% ipython --no-banner

In [1]: import numpy as np

In [2]: np.set_printoptions(precision=2, suppress=True, linewidth=160)

In [3]: u = np.array([1, 1, 0, 0, 2, 0]) + 0.5

In [4]: W0 = np.outer(u, u) / (u @ u)

In [5]: W0
Out[5]: 
array([[0.2 , 0.2 , 0.07, 0.07, 0.33, 0.07],
       [0.2 , 0.2 , 0.07, 0.07, 0.33, 0.07],
       [0.07, 0.07, 0.02, 0.02, 0.11, 0.02],
       [0.07, 0.07, 0.02, 0.02, 0.11, 0.02],
       [0.33, 0.33, 0.11, 0.11, 0.54, 0.11],
       [0.07, 0.07, 0.02, 0.02, 0.11, 0.02]])

In [6]: # column 1 repeats column 0

In [7]: vec = np.array([0, 1, 2, 2, 2, 3])

In [8]: h1 = np.maximum(W0 @ vec, 0)

In [9]: W0.T @ h1
Out[9]: array([1.3 , 1.3 , 0.43, 0.43, 2.17, 0.43])

In [10]: np.tanh(W0 @ vec)
Out[10]: array([0.86, 0.86, 0.41, 0.41, 0.97, 0.41])

In [11]: np.flatnonzero(h1 > 1e-9)
Out[11]: array([0, 1, 2, 3, 4, 5])

In [12]: np.maximum(W0 @ (3 * vec), 0)
Out[12]: array([3.91, 3.91, 1.3 , 1.3 , 6.52, 1.3 ])

In [13]: u, v = W0[5], W0[1]

In [14]: round(float(u @ u), 2)
Out[14]: 0.02

In [15]: round(u @ v, 2)
Out[15]: np.float64(0.07)

In [16]: p = (u @ v) / (u @ u) * u

In [17]: np.round(np.outer(u, v), 2) + 0
Out[17]: 
array([[0.01, 0.01, 0.  , 0.  , 0.02, 0.  ],
       [0.01, 0.01, 0.  , 0.  , 0.02, 0.  ],
       [0.  , 0.  , 0.  , 0.  , 0.01, 0.  ],
       [0.  , 0.  , 0.  , 0.  , 0.01, 0.  ],
       [0.02, 0.02, 0.01, 0.01, 0.04, 0.01],
       [0.  , 0.  , 0.  , 0.  , 0.01, 0.  ]])

In [18]: p
Out[18]: array([0.2 , 0.2 , 0.07, 0.07, 0.33, 0.07])

In [19]: np.linalg.matrix_rank(np.outer(u, v))
Out[19]: np.int64(1)

In [20]: round((v - p) @ u, 2)
Out[20]: np.float64(0.0)

In [21]: J = np.load("w.npy")

In [22]: J
Out[22]: 
array([[  0.63,   1.78, -18.53],
       [ -0.5 ,   5.85,  -2.88],
       [  3.23,   5.14,  -3.59],
       [  7.15,   3.35,  -8.52],
       [ -9.65,   5.04, -11.34],
       [ -2.91,   4.14, -11.1 ],
       [ -7.07,   5.72,  -7.16],
       [  0.09,   3.26, -12.89],
       [  4.93,   3.4 ,  -9.59],
       [ 12.45,   6.67,   7.78],
       [ -7.03,   2.69, -19.26],
       [  0.8 ,   6.87,   1.92],
       [ 17.74,   6.28,   9.24],
       [ -1.36,   2.75, -15.8 ],
       [  0.43,   3.83, -10.45],
       [ -2.31,   3.36, -13.9 ],
       [ -2.58,   8.44,   6.28]])

In [23]: vec = np.array([3, 2, 1])

In [24]: y = J @ vec

In [25]: beta, lr = np.zeros(3), 1 / np.linalg.norm(J, 2) ** 2

In [26]: for i in range(25):
    ...:     beta -= lr * J.T @ (J @ beta - y)
    ...:     if i % 5 == 0: print(i, round(np.linalg.norm(J @ beta - y), 2))
    ...: 
0 62.56
5 10.91
10 3.28
15 1.62
20 0.87

In [27]: beta
Out[27]: array([3.01, 1.97, 0.99])

In [28]: np.round(np.linalg.cond(J), 2)
Out[28]: np.float64(2.96)

In [29]: d = np.linalg.norm(J[:, None] - J[None], axis=-1)

In [30]: d[14].round(6).argsort(kind="stable")[:4]
Out[30]: array([14,  7,  5, 15])

In [31]: np.unravel_index(d.round(6).argmax(), d.shape)
Out[31]: (np.int64(10), np.int64(12))

In [32]: d[:5, :5]
Out[32]: 
array([[ 0.  , 16.21, 15.53, 12.05, 12.96],
       [16.21,  0.  ,  3.86,  9.83, 12.49],
       [15.53,  3.86,  0.  ,  6.55, 15.03],
       [12.05,  9.83,  6.55,  0.  , 17.12],
       [12.96, 12.49, 15.03, 17.12,  0.  ]])

In [33]: (d + 1e9 * np.eye(17)).round(6).argmin(axis=1)
Out[33]: array([13,  2,  1,  8,  6, 15,  4, 14,  3, 12, 13,  1,  9, 15,  7, 13, 11])

In [34]: other = np.c_[J[:, :1] @ np.array([[0]]), np.array([0, -4, 0, 0, 3, 1, 4, -3, 2, 4, 2, 1, 2, 1, -1, -4, -5])]

In [35]: other
Out[35]: 
array([[ 0.,  0.],
       [ 0., -4.],
       [ 0.,  0.],
       [ 0.,  0.],
       [ 0.,  3.],
       [ 0.,  1.],
       [ 0.,  4.],
       [ 0., -3.],
       [ 0.,  2.],
       [ 0.,  4.],
       [ 0.,  2.],
       [ 0.,  1.],
       [ 0.,  2.],
       [ 0.,  1.],
       [ 0., -1.],
       [ 0., -4.],
       [ 0., -5.]])

In [36]: np.linalg.norm(np.linalg.qr(J)[0].T @ other, axis=0) ** 2 / ((other ** 2).sum(axis=0) + 1e-12)
Out[36]: array([0.  , 0.03])

In [37]: np.linalg.norm(other - J @ np.linalg.lstsq(J, other)[0], axis=0)
Out[37]: array([ 0.  , 10.94])

In [38]: np.linalg.lstsq(J, other[:, 0])[0]
Out[38]: array([0., 0., 0.])

In [39]: np.linalg.matrix_rank(other)
Out[39]: np.int64(1)

In [40]: Ac = (J - J.mean(axis=0)) / J.std(axis=0)

In [41]: np.argwhere(np.abs(Ac) > 2)
Out[41]: 
array([[12,  0],
       [16,  1]])

In [42]: beta = np.linalg.lstsq(np.delete(Ac, 2, axis=1), Ac[:, 2])[0]

In [43]: round(1 - np.var(Ac[:, 2] - np.delete(Ac, 2, axis=1) @ beta), 2)
Out[43]: np.float64(1.0)

In [44]: A = np.load("run3.npy")

In [45]: A
Out[45]: 
array([[0, 0, 0, 0],
       [0, 4, 0, 0],
       [0, 0, 3, 0],
       [0, 0, 0, 5]])

In [46]: left, sv, VT = np.linalg.svd(A)

In [47]: sv
Out[47]: array([5., 4., 3., 0.])

In [48]: np.argmax(sv[:-1] / (sv[1:] + 1e-6)) + 1
Out[48]: np.int64(3)

In [49]: other = left[:, :3] @ np.diag(sv[:3]) @ VT[:3]

In [50]: round(np.linalg.norm(A - other) / np.linalg.norm(A), 2)
Out[50]: np.float64(0.0)

In [51]: np.abs(A - other).max()
Out[51]: np.float64(0.0)

In [52]: np.round(np.linalg.norm(A - other, 2), 2), sv[3]
Out[52]: (np.float64(0.0), np.float64(0.0))

In [53]: np.linalg.matrix_rank(A, rtol=0.05)
Out[53]: np.int64(3)

In [54]: rank = np.linalg.matrix_rank(A)

In [55]: rank
Out[55]: np.int64(3)

In [56]: N = np.linalg.svd(A)[2][rank:].T

In [57]: [int(np.linalg.matrix_rank(A[:, :j + 1])) for j in range(4)]
Out[57]: [0, 1, 2, 3]

In [58]: N @ N.T
Out[58]: 
array([[1., 0., 0., 0.],
       [0., 0., 0., 0.],
       [0., 0., 0., 0.],
       [0., 0., 0., 0.]])

In [59]: N.shape
Out[59]: (4, 1)
